% ipython --no-banner

In [1]: import numpy as np

In [2]: from numpy import linalg as LA

In [3]: np.set_printoptions(suppress=True, linewidth=140)

In [4]: rd = lambda a: np.round(a, 2) + 0

In [5]: K = np.loadtxt("a.csv", delimiter=",")

In [6]: K
Out[6]: 
array([[ 1.,  0.,  0.,  0.],
       [ 0., -1.,  0.,  0.],
       [ 0.,  0., -1.,  0.],
       [ 0.,  0.,  0.,  1.]])

In [7]: # splits into 4 blocks

In [8]: Q = K.astype(float).copy()

In [9]: for j in range(4):
   ...:     Q[:, j] -= Q[:, :j] @ (Q[:, :j].T @ Q[:, j])
   ...:     Q[:, j] /= LA.norm(Q[:, j])
   ...: 

In [10]: Q.T @ Q
Out[10]: 
array([[1., 0., 0., 0.],
       [0., 1., 0., 0.],
       [0., 0., 1., 0.],
       [0., 0., 0., 1.]])

In [11]: Q.T @ K
Out[11]: 
array([[1., 0., 0., 0.],
       [0., 1., 0., 0.],
       [0., 0., 1., 0.],
       [0., 0., 0., 1.]])

In [12]: LA.matrix_rank(K - K[0, 0] * np.eye(4))
Out[12]: np.int64(2)

In [13]: vals, V = LA.eigh(K)

In [14]: vec = np.array([0, -2, 2, -2])

In [15]: rd(LA.eigvalsh(K[1:, 1:]))
Out[15]: array([-1., -1.,  1.])

In [16]: rd(vec @ K @ vec / (vec @ vec)), vals[0], vals[-1]
Out[16]: (np.float64(-0.33), np.float64(-1.0), np.float64(1.0))

In [17]: V * np.abs(vals) @ V.T
Out[17]: 
array([[1., 0., 0., 0.],
       [0., 1., 0., 0.],
       [0., 0., 1., 0.],
       [0., 0., 0., 1.]])

In [18]: vec @ K @ vec
Out[18]: np.float64(-4.0)

In [19]: A = np.load("w.npy")

In [20]: A
Out[20]: 
array([[1, 0, 0, 0],
       [0, 1, 0, 0],
       [2, 0, 1, 0],
       [1, 0, 1, 1]])

In [21]: [int(LA.matrix_rank(LA.matrix_power(A, p))) for p in range(1, 5)]
Out[21]: [4, 4, 4, 4]

In [22]: Q, r_ = LA.qr(A)

In [23]: rd(np.abs(np.diag(r_)))
Out[23]: array([2.45, 1.  , 0.71, 0.58])

In [24]: Q.shape, r_.shape
Out[24]: ((4, 4), (4, 4))

In [25]: np.allclose(r_.T @ r_, A.T @ A)
Out[25]: True

In [26]: rd(r_)
Out[26]: 
array([[-2.45,  0.  , -1.22, -0.41],
       [ 0.  ,  1.  ,  0.  ,  0.  ],
       [ 0.  ,  0.  , -0.71, -0.71],
       [ 0.  ,  0.  ,  0.  ,  0.58]])

In [27]: rd(Q @ r_)
Out[27]: 
array([[1., 0., 0., 0.],
       [0., 1., 0., 0.],
       [2., 0., 1., 0.],
       [1., 0., 1., 1.]])

In [28]: rd(np.trace(Q @ Q.T))
Out[28]: np.float64(4.0)

In [29]: rd(Q.T @ Q)
Out[29]: 
array([[1., 0., 0., 0.],
       [0., 1., 0., 0.],
       [0., 0., 1., 0.],
       [0., 0., 0., 1.]])

In [30]: E = np.load("mat.npy")

In [31]: E
Out[31]: 
array([[ 1.07,  5.39, 17.32],
       [ 3.58, -7.24,  1.58],
       [ 1.4 ,  2.72, 16.94],
       [ 3.28, -6.22,  0.63],
       [ 1.99, -7.04, -0.36],
       [-0.86,  3.31, 15.55],
       [ 2.95, -7.91,  0.91],
       [-0.16,  4.38, 18.2 ],
       [ 2.61, -7.47,  0.07],
       [-0.17,  4.01, 17.08],
       [ 2.78, -7.78, -1.77],
       [ 1.23,  4.34, 16.27],
       [-1.18,  4.03, 17.43],
       [-0.02,  4.18, 17.14],
       [ 0.37,  2.66, 18.82],
       [ 1.86, -7.4 ,  0.61],
       [-0.35,  2.92, 17.51],
       [-1.33,  3.56, 18.02],
       [ 1.23, -7.74, -0.07],
       [-1.09,  3.74, 18.4 ],
       [ 0.61, -8.57, -0.09],
       [ 2.31, -8.04,  0.45],
       [ 3.08, -7.2 ,  1.49],
       [ 3.33, -7.88,  0.85],
       [ 4.29, -7.7 ,  1.35],
       [ 0.1 ,  3.85, 17.5 ],
       [ 0.92,  4.42, 15.77],
       [-2.33,  6.15, 18.56],
       [ 3.02, -6.48,  0.37]])

In [32]: other = E / LA.norm(E, axis=1, keepdims=True)

In [33]: C2 = other @ other.T

In [34]: rd(np.degrees(np.arccos(np.clip(C2[1, 20], -1, 1))))
Out[34]: np.float64(25.0)
